% ipython --no-banner

In [1]: import numpy as np

In [2]: np.set_printoptions(suppress=True, linewidth=140)

In [3]: X = np.cumsum(np.array([[1, 2, 2, 0, 2],
   ...:     [0, 0, 1, 0, 1],
   ...:     [0, 1, 1, 1, 2],
   ...:     [1, 1, 1, 1, 1],
   ...:     [0, 1, 2, 1, 1],
   ...:     [2, 1, 0, 2, 2],
   ...:     [1, 0, 0, 0, 0],
   ...:     [0, 1, 0, 1, 2],
   ...:     [2, 0, 2, 1, 1],
   ...:     [0, 1, 1, 2, 1],
   ...:     [2, 1, 1, 1, 0],
   ...:     [0, 2, 1, 2, 0],
   ...:     [0, 2, 0, 2, 1],
   ...:     [0, 0, 1, 0, 2],
   ...:     [0, 2, 1, 2, 2],
   ...:     [0, 2, 0, 1, 0],
   ...:     [2, 2, 1, 0, 0],
   ...:     [2, 2, 0, 0, 2],
   ...:     [1, 0, 2, 2, 1],
   ...:     [2, 1, 0, 2, 0],
   ...:     [0, 1, 2, 2, 0],
   ...:     [0, 0, 0, 0, 0],
   ...:     [2, 0, 0, 2, 0],
   ...:     [2, 0, 1, 0, 0],
   ...:     [0, 0, 2, 0, 2],
   ...:     [2, 1, 2, 1, 2],
   ...:     [1, 2, 2, 1, 2],
   ...:     [0, 2, 2, 2, 0],
   ...:     [1, 2, 0, 0, 1]]), axis=0)

In [4]: X
Out[4]: 
array([[ 1,  2,  2,  0,  2],
       [ 1,  2,  3,  0,  3],
       [ 1,  3,  4,  1,  5],
       [ 2,  4,  5,  2,  6],
       [ 2,  5,  7,  3,  7],
       [ 4,  6,  7,  5,  9],
       [ 5,  6,  7,  5,  9],
       [ 5,  7,  7,  6, 11],
       [ 7,  7,  9,  7, 12],
       [ 7,  8, 10,  9, 13],
       [ 9,  9, 11, 10, 13],
       [ 9, 11, 12, 12, 13],
       [ 9, 13, 12, 14, 14],
       [ 9, 13, 13, 14, 16],
       [ 9, 15, 14, 16, 18],
       [ 9, 17, 14, 17, 18],
       [11, 19, 15, 17, 18],
       [13, 21, 15, 17, 20],
       [14, 21, 17, 19, 21],
       [16, 22, 17, 21, 21],
       [16, 23, 19, 23, 21],
       [16, 23, 19, 23, 21],
       [18, 23, 19, 25, 21],
       [20, 23, 20, 25, 21],
       [20, 23, 22, 25, 23],
       [22, 24, 24, 26, 25],
       [23, 26, 26, 27, 27],
       [23, 28, 28, 29, 27],
       [24, 30, 28, 29, 28]])

In [5]: C2 = np.cov(X, rowvar=False)

In [6]: np.round(X.std(axis=0), 3)
Out[6]: array([7.227, 8.628, 7.268, 9.329, 7.266])

In [7]: np.round(np.corrcoef(X.T), 3)
Out[7]: 
array([[1.   , 0.965, 0.985, 0.978, 0.964],
       [0.965, 1.   , 0.97 , 0.988, 0.978],
       [0.985, 0.97 , 1.   , 0.98 , 0.979],
       [0.978, 0.988, 0.98 , 1.   , 0.981],
       [0.964, 0.978, 0.979, 0.981, 1.   ]])

In [8]: C2.shape
Out[8]: (5, 5)

In [9]: round(float(np.corrcoef(X[:, 1], X[:, 2])[0, 1]), 3)
Out[9]: 0.97

In [10]: np.argsort(-X.std(axis=0).round(6), kind="stable")
Out[10]: array([3, 1, 2, 4, 0])

In [11]: np.argwhere(np.triu(np.abs(np.corrcoef(X.T)) > 0.8, 1))
Out[11]: 
array([[0, 1],
       [0, 2],
       [0, 3],
       [0, 4],
       [1, 2],
       [1, 3],
       [1, 4],
       [2, 3],
       [2, 4],
       [3, 4]])

In [12]: idx = X[:, 1] > np.median(X[:, 1])

In [13]: f = X[idx].mean(axis=0) - X[~idx].mean(axis=0)

In [14]: np.argsort(-np.abs(f).round(6), kind="stable")
Out[14]: array([3, 1, 4, 0, 2])

In [15]: idx.astype(int)
Out[15]: array([0, 0, 0, 0, 0, 0, 0, 0, 0, 0, 0, 0, 0, 0, 0, 1, 1, 1, 1, 1, 1, 1, 1, 1, 1, 1, 1, 1, 1])

In [16]: round(float((((X - X.mean(axis=0)) @ f > 0) == idx).mean()), 3)
Out[16]: 0.966

In [17]: np.argsort(-np.linalg.norm(X, axis=0).round(6), kind="stable")[:3]
Out[17]: array([4, 3, 1])

In [18]: np.round(np.abs(np.linalg.svd(X)[2][-1]), 3)
Out[18]: array([0.555, 0.013, 0.696, 0.211, 0.404])

In [19]: round(np.log10(np.linalg.cond(X)))
Out[19]: 2

In [20]: [round(float(x), 3) for x in np.linalg.svd(X, compute_uv=False)[:3]]
Out[20]: [196.168, 12.66, 8.789]

In [21]: x = np.array([3, 1, 3, 3, -3])

In [22]: y = X @ x

In [23]: np.round(np.linalg.solve(X.T @ X, X.T @ y), 3)
Out[23]: array([ 3.,  1.,  3.,  3., -3.])

In [24]: np.round(np.linalg.lstsq(X, y)[0], 3)
Out[24]: array([ 3.,  1.,  3.,  3., -3.])

In [25]: np.round(np.linalg.pinv(X) @ X, 3) + 0
Out[25]: 
array([[1., 0., 0., 0., 0.],
       [0., 1., 0., 0., 0.],
       [0., 0., 1., 0., 0.],
       [0., 0., 0., 1., 0.],
       [0., 0., 0., 0., 1.]])

In [26]: rng = np.random.default_rng(585)

In [27]: y = y + 0.02 * rng.normal(size=29)

In [28]: y.round(3)
Out[28]: 
array([  4.992,   4.954,   6.   ,  12.999,  20.016,  26.984,  30.012,  28.007,  40.012,  46.979,  60.012,  70.987,  76.005,  72.981,
        77.994,  82.987,  93.964,  95.992, 108.016, 120.956, 133.997, 134.021, 145.981, 155.016, 154.979, 164.974, 173.004, 186.981,
       188.985])

In [29]: coef, *_ = np.linalg.lstsq(X, y)

In [30]: [round(float(np.linalg.norm(np.linalg.solve(X.T @ X + lam * np.eye(5), X.T @ y))), 2) for lam in (0, 1, 10, 100)]
Out[30]: [6.08, 6.01, 5.53, 4.04]

In [31]: coef.round(3)
Out[31]: array([ 3.001,  0.999,  2.999,  3.001, -2.999])

In [32]: coef.round()
Out[32]: array([ 3.,  1.,  3.,  3., -3.])

In [33]: F = np.loadtxt("x.csv", delimiter=",")

In [34]: F.round(3)
Out[34]: 
array([[-0.218,  0.558, -0.031,  0.618, -0.282, -0.423],
       [ 0.327, -0.196,  0.184,  0.237,  0.681, -0.548],
       [ 0.327,  0.383, -0.507,  0.272,  0.402,  0.504],
       [ 0.545,  0.238, -0.385, -0.473, -0.281, -0.443],
       [ 0.545, -0.464,  0.044,  0.499, -0.464,  0.144],
       [-0.381, -0.481, -0.747,  0.121,  0.024, -0.224]])

In [35]: round(float(np.linalg.norm(F[5] - F[2])), 3)
Out[35]: 1.414

In [36]: x = np.array([2, -3, -2, 1, -3, 2])

In [37]: y = F @ x

In [38]: coef, lr = np.zeros(6), 1 / np.linalg.norm(F, 2) ** 2

In [39]: for i in range(60):
    ...:     coef -= lr * F.T @ (F @ coef - y)
    ...:     if i % 10 == 0: print(i, round(np.linalg.norm(F @ coef - y), 3))
    ...: 
0 0.0
10 0.0
20 0.0
30 0.0
40 0.0
50 0.0

In [40]: coef.round(3)
Out[40]: array([ 2., -3., -2.,  1., -3.,  2.])

In [41]: idx = rng.permutation(6)

In [42]: idx
Out[42]: array([5, 4, 3, 0, 2, 1])

In [43]: Y = F[idx][:, idx]

In [44]: np.round(np.diag(Y), 3)
Out[44]: array([-0.224, -0.464, -0.473, -0.218, -0.507, -0.196])

In [45]: round(float(np.trace(Y)), 3)
Out[45]: -2.082

In [46]: U, s, Vh = np.linalg.svd(F, full_matrices=False)

In [47]: np.allclose(U * s @ Vh, F)
Out[47]: True

In [48]: s.round(3)
Out[48]: array([1., 1., 1., 1., 1., 1.])

In [49]: np.round(Vh @ Vh.T, 3) + 0
Out[49]: 
array([[1., 0., 0., 0., 0., 0.],
       [0., 1., 0., 0., 0., 0.],
       [0., 0., 1., 0., 0., 0.],
       [0., 0., 0., 1., 0., 0.],
       [0., 0., 0., 0., 1., 0.],
       [0., 0., 0., 0., 0., 1.]])

In [50]: (s > 1e-8).sum()
Out[50]: np.int64(6)

In [51]: np.round(s / s[0], 3)
Out[51]: array([1., 1., 1., 1., 1., 1.])

In [52]: Y = np.array([[0, -1], [-1, -1], [1, -1], [1, -2], [-2, -1], [-1, 1]])

In [53]: np.round(np.einsum("ik,kj->ij", F, Y), 3)
Out[53]: 
array([[ 1.016, -1.687],
       [-0.197, -2.018],
       [-1.925, -0.644],
       [-0.091,  0.385],
       [ 1.792, -0.515],
       [ 0.03 ,  1.119]])

In [54]: np.round(np.einsum("ij->j", F), 3)
Out[54]: array([ 1.144,  0.038, -1.442,  1.275,  0.08 , -0.99 ])

In [55]: np.linalg.matrix_rank(F @ Y)
Out[55]: np.int64(2)

In [56]: np.round(F @ Y, 3)
Out[56]: 
array([[ 1.016, -1.687],
       [-0.197, -2.018],
       [-1.925, -0.644],
       [-0.091,  0.385],
       [ 1.792, -0.515],
       [ 0.03 ,  1.119]])

In [57]: np.round(Y.T @ F.T, 3)
Out[57]: 
array([[ 1.016, -0.197, -1.925, -0.091,  1.792,  0.03 ],
       [-1.687, -2.018, -0.644,  0.385, -0.515,  1.119]])
